$ python3 -q
>>> import numpy as np
>>> import numpy.linalg as la
>>> np.set_printoptions(precision=2, suppress=True, linewidth=200, floatmode="fixed")
>>> F = np.load("block4.npy")
>>> print(F)
[[-2  1  2  1]
 [-2  4  4  1]
 [-1  0 -1  2]
 [-1  0 -1  2]
 [ 0  0  0  0]
 [ 1  3  3 -2]
 [-2  1  2  1]
 [ 0  0  0  0]
 [-1 -3  0  1]
 [-3 -2  2  2]
 [-2  1  2  1]
 [-3 -2  2  2]
 [ 0  0  0  0]
 [ 0  0  0  0]
 [ 0  0  0  0]
 [ 0  3  2  0]
 [ 1  3  3 -2]
 [-1 -3  0  1]
 [ 1  3  3 -2]
 [-1 -3  0  1]
 [-3 -2  2  2]
 [-1  0 -1  2]
 [ 0  0  0  0]
 [-1 -3  0  1]
 [ 0  0  0  0]
 [-1  0 -1  2]
 [-3 -2  2  2]
 [-1 -3  0  1]]
>>> # rows 2 and 3 are equal
>>> cen = F - F.mean(axis=0)
>>> Uu, s, Vh = la.svd(cen, full_matrices=False)
>>> print(np.searchsorted(np.cumsum(s ** 2) / (s ** 2).sum(), 0.9) + 1)
3
>>> print(round(float((s ** 2).sum() ** 2 / (s ** 4).sum()), 2))
2.04
>>> print(la.matrix_rank(cen))
4
>>> print(np.abs(Vh[0]).argmax())
1
>>> dist = la.norm(F[:, None] - F[None], axis=-1)
>>> print(np.flatnonzero(dist[7] < dist.mean() / 2))
[ 4  7 12 13 14 22 24]
>>> print(dist.shape)
(28, 28)
>>> print(dist.mean(axis=1).argmax())
1
>>> cen = (F - F.mean(axis=0)) / F.std(axis=0)
>>> print(np.argwhere(np.abs(cen) > 2))
[[ 1  1]
 [ 1  2]
 [ 5  3]
 [16  3]
 [18  3]]
>>> c = la.lstsq(np.delete(cen, 2, axis=1), cen[:, 2])[0]
>>> print(round(1 - np.var(cen[:, 2] - np.delete(cen, 2, axis=1) @ c), 2))
0.93
>>> B = np.c_[F[:, :2] @ np.array([[1, 1], [1, 1]]), np.array([2, 0, 2, 0, 1, 2, 1, 0, 0, 1, 0, 1, 0, 0, 0, 2, 2, 2, 2, 2, 1, 2, 0, 0, 2, 0, 2, 1])]
>>> print(B)
[[-1 -1  2]
 [ 2  2  0]
 [-1 -1  2]
 [-1 -1  0]
 [ 0  0  1]
 [ 4  4  2]
 [-1 -1  1]
 [ 0  0  0]
 [-4 -4  0]
 [-5 -5  1]
 [-1 -1  0]
 [-5 -5  1]
 [ 0  0  0]
 [ 0  0  0]
 [ 0  0  0]
 [ 3  3  2]
 [ 4  4  2]
 [-4 -4  2]
 [ 4  4  2]
 [-4 -4  2]
 [-5 -5  1]
 [-1 -1  2]
 [ 0  0  0]
 [-4 -4  0]
 [ 0  0  2]
 [-1 -1  0]
 [-5 -5  2]
 [-4 -4  1]]
>>> print(la.matrix_rank(np.c_[F, B]))
5
>>> print(la.norm(la.qr(F)[0].T @ B, axis=0) ** 2 / ((B ** 2).sum(axis=0) + 1e-12))
[1.00 1.00 0.52]
>>> J = np.loadtxt("layer12.csv", delimiter=",")
>>> print(J)
[[ 0.31  0.41 -0.01  0.14  0.17]
 [ 0.41  0.67 -0.18 -0.10  0.12]
 [-0.01 -0.18  0.20  0.34  0.13]
 [ 0.14 -0.10  0.34  0.64  0.29]
 [ 0.17  0.12  0.13  0.29  0.18]]
>>> w, evecs = la.eigh(J)
>>> vec = np.array([7, 5, 4, 3, 5])
>>> print(round(vec @ J @ vec, 2))
109.01
>>> print(np.round(np.abs(J).sum(axis=1).max(), 2), round(float(np.abs(w).max()), 2))
1.51 1.0
>>> print(evecs * np.maximum(w, 0) @ evecs.T)
[[ 0.31  0.41 -0.01  0.14  0.17]
 [ 0.41  0.67 -0.18 -0.10  0.12]
 [-0.01 -0.18  0.20  0.34  0.13]
 [ 0.14 -0.10  0.34  0.64  0.29]
 [ 0.17  0.12  0.13  0.29  0.18]]
>>> print(np.round(np.poly(J), 2) + 0)
[ 1.00 -2.00  1.00  0.00  0.00  0.00]
>>> print(np.round(la.det(J[::-1]), 2))
-0.0
>>> print(round(la.det(2 * J), 2), round(float(la.det(J)), 2))
-0.0 -0.0
>>> print(np.round(la.eigvals(J).sum().real, 2))
2.0
>>> w, evecs = la.eigh(J)
>>> print(np.round(evecs.T @ J @ evecs, 2) + 0)
[[0.00 0.00 0.00 0.00 0.00]
 [0.00 0.00 0.00 0.00 0.00]
 [0.00 0.00 0.00 0.00 0.00]
 [0.00 0.00 0.00 1.00 0.00]
 [0.00 0.00 0.00 0.00 1.00]]
>>> print(w.round(2) + 0)
[0.00 0.00 0.00 1.00 1.00]
>>> print(np.round(la.eigvalsh(J + -1 * np.eye(5)), 2) + 0)
[-1.00 -1.00 -1.00  0.00  0.00]
>>> vec = np.array([1, 0, -3, -3, 1])
>>> print(round(float(np.trace(J)), 2))
2.0
>>> mat = np.load("out11.npy")
>>> print(mat)
[[-2  0  0  0  0  0  0]
 [ 0  0  0  0  0  0  0]
 [ 0  0  0  0  0  0  0]
 [ 0  0  0  2  0  0  0]
 [ 0  0  0  0 -2  0  0]
 [ 0  0  0  0  0 -1  0]
 [ 0  0  0  0  0  0  1]]
>>> print(la.cond(mat) > 100)
True
>>> print(np.round(la.norm(mat, 2) / la.norm(mat), 2))
0.53
>>> q, evecs = la.qr(F[:, :3])[0], la.qr(F[:, 3:])[0]
>>> s = la.svd(q.T @ evecs, compute_uv=False)
>>> print(s)
[0.98]
>>> print(np.unique(mat.round(6), axis=0).shape)
(6, 7)
>>> print(np.abs(np.diag(la.qr(mat)[1])) > 1e-9)
[ True False False  True  True  True  True]
>>> try:
...     la.inv(mat)
... except la.LinAlgError as e:
...     print(e)
... 
Singular matrix
>>> print((mat != 0).astype(int))
[[1 0 0 0 0 0 0]
 [0 0 0 0 0 0 0]
 [0 0 0 0 0 0 0]
 [0 0 0 1 0 0 0]
 [0 0 0 0 1 0 0]
 [0 0 0 0 0 1 0]
 [0 0 0 0 0 0 1]]
>>> print((la.matrix_power((mat != 0) + (mat.T != 0) + np.eye(7), 7) > 0).astype(int))
[[1 0 0 0 0 0 0]
 [0 1 0 0 0 0 0]
 [0 0 1 0 0 0 0]
 [0 0 0 1 0 0 0]
 [0 0 0 0 1 0 0]
 [0 0 0 0 0 1 0]
 [0 0 0 0 0 0 1]]
>>> print(np.flatnonzero(la.matrix_power((mat != 0) + (mat.T != 0) + np.eye(7), 7)[0]))
[0]
>>> print(np.round(la.det(mat), 2))
0.0
>>> X = np.tanh(np.array([[-0.5, 0.1, -0.1],
...     [-0.3, -0.2, 0.7],
...     [-1.8, -0.8, 0.1],
...     [-1.0, -1.7, 2.2],
...     [-0.1, 1.1, 1.2],
...     [-0.4, -0.5, 0.0],
...     [0.5, -0.5, 1.1],
...     [0.2, -0.5, 0.2],
...     [-0.2, -2.1, -0.9],
...     [-0.7, 0.2, -0.8],
...     [0.5, -0.1, -3.4],
...     [-1.0, 0.6, -0.3],
...     [-1.4, 1.4, -1.0],
...     [-0.1, -1.5, 1.6],
...     [0.0, 1.2, -0.9],
...     [-0.1, -0.2, 0.7],
...     [0.5, 0.3, -1.1],
...     [0.1, 1.5, 1.0],
...     [-0.9, -0.9, -0.4],
...     [-1.1, 0.1, -0.9],
...     [0.7, 0.1, 1.0]]) @ np.array([[-0.4, 0.4, -0.9, -0.8],
...     [-0.4, -0.6, 0.4, 0.6],
...     [1.3, -0.3, 0.4, 0.7]]))
>>> print(X)
[[ 0.03 -0.23  0.42  0.37]
 [ 0.80 -0.21  0.44  0.54]
 [ 0.82 -0.26  0.87  0.77]
 [ 1.00 -0.04  0.80  0.87]
 [ 0.82 -0.79  0.77  0.92]
 [ 0.35  0.14  0.16  0.02]
 [ 0.89  0.17 -0.21  0.07]
 [ 0.36  0.31 -0.29 -0.31]
 [-0.24  0.90 -0.77 -0.94]
 [-0.69 -0.16  0.37  0.12]
 [-1.00  0.86 -0.95 -0.99]
 [-0.23 -0.58  0.77  0.74]
 [-0.86 -0.80  0.89  0.85]
 [ 0.99  0.36  0.13  0.29]
 [-0.93 -0.42  0.12  0.09]
 [ 0.77 -0.13  0.28  0.42]
 [-0.94  0.34 -0.65 -0.76]
 [ 0.58 -0.82  0.72  0.91]
 [ 0.20  0.29  0.28 -0.10]
 [-0.65 -0.23  0.58  0.30]
 [ 0.75 -0.08 -0.19  0.20]]
>>> vec = np.array([-2, 2, -1, -3])
>>> target = X @ vec
>>> print(la.solve(X.T @ X, X.T @ target))
[-2.00  2.00 -1.00 -3.00]
>>> print(np.round(la.pinv(X) @ X, 2) + 0)
[[1.00 0.00 0.00 0.00]
 [0.00 1.00 0.00 0.00]
 [0.00 0.00 1.00 0.00]
 [0.00 0.00 0.00 1.00]]
>>> print(la.lstsq(X, target)[0])
[-2.00  2.00 -1.00 -3.00]
>>> rng = np.random.default_rng(3213)
>>> target = target + 0.3 * rng.normal(size=21)
>>> print(target.round(2) + 0)
[-1.97 -4.28 -4.80 -5.30 -6.62 -0.83 -1.17  1.45  5.55  0.32  7.47 -3.71 -3.28 -2.59  0.00 -3.18  5.38 -6.49  0.21 -0.25 -1.64]
>>> c, *_ = la.lstsq(X, target)
>>> print(c.round())
[-2.00  2.00 -1.00 -3.00]
>>> print(np.round(X.T @ (target - X @ c), 2) + 0)
[0.00 0.00 0.00 0.00]
>>> print(c)
[-1.85  1.97 -0.76 -3.19]
>>> cen = X - X.mean(axis=0)
>>> Uu, s, Vh = la.svd(cen, full_matrices=False)
>>> print(round((s ** 2).sum() ** 2 / (s ** 4).sum(), 2))
1.87
>>> print(np.round(cen.mean(axis=0), 2) + 0)
[0.00 0.00 0.00 0.00]
>>> print((np.sign(Uu[:, 0]) == np.sign(Uu[0, 0])).astype(int))
[1 1 1 1 1 0 0 0 0 0 0 1 1 1 0 1 0 1 0 0 1]
>>> cen = (X - X.mean(axis=0)) / X.std(axis=0)
>>> print(cen.std(axis=0))
[1.00 1.00 1.00 1.00]
>>> c = la.lstsq(np.delete(cen, 3, axis=1), cen[:, 3])[0]
>>> print(round(1 - np.var(cen[:, 3] - np.delete(cen, 3, axis=1) @ c), 2))
0.97
>>> print(c)
[ 0.27 -0.39  0.54]
>>> M = np.load("mat.npy")
>>> print(M)
[[-0.60  0.60 -0.90  1.20 -0.90  0.30]
 [-1.10 -0.70 -0.10 -0.10  1.10  0.10]
 [ 0.60  0.30  0.70  0.80 -0.30  1.60]
 [ 0.10  0.00  0.70 -0.60 -0.70  1.20]
 [ 2.10  0.70  1.00 -1.30  0.70  0.40]
 [ 1.10 -1.90  0.50  0.70  1.70  0.40]]
>>> vec = np.array([5, 5, 3, -1, 4, 3])
>>> target = M @ vec
>>> c, lr = np.zeros(6), 1 / la.norm(M, 2) ** 2
>>> for i in range(12):
...     c -= lr * M.T @ (M @ c - target)
...     if i % 2 == 0: print(i, round(la.norm(M @ c - target), 2))
... 
0 5.85
2 3.81
4 3.35
6 2.98
8 2.67
10 2.39
>>> print(c)
[ 5.63  3.07  2.78 -1.63  2.15  2.68]
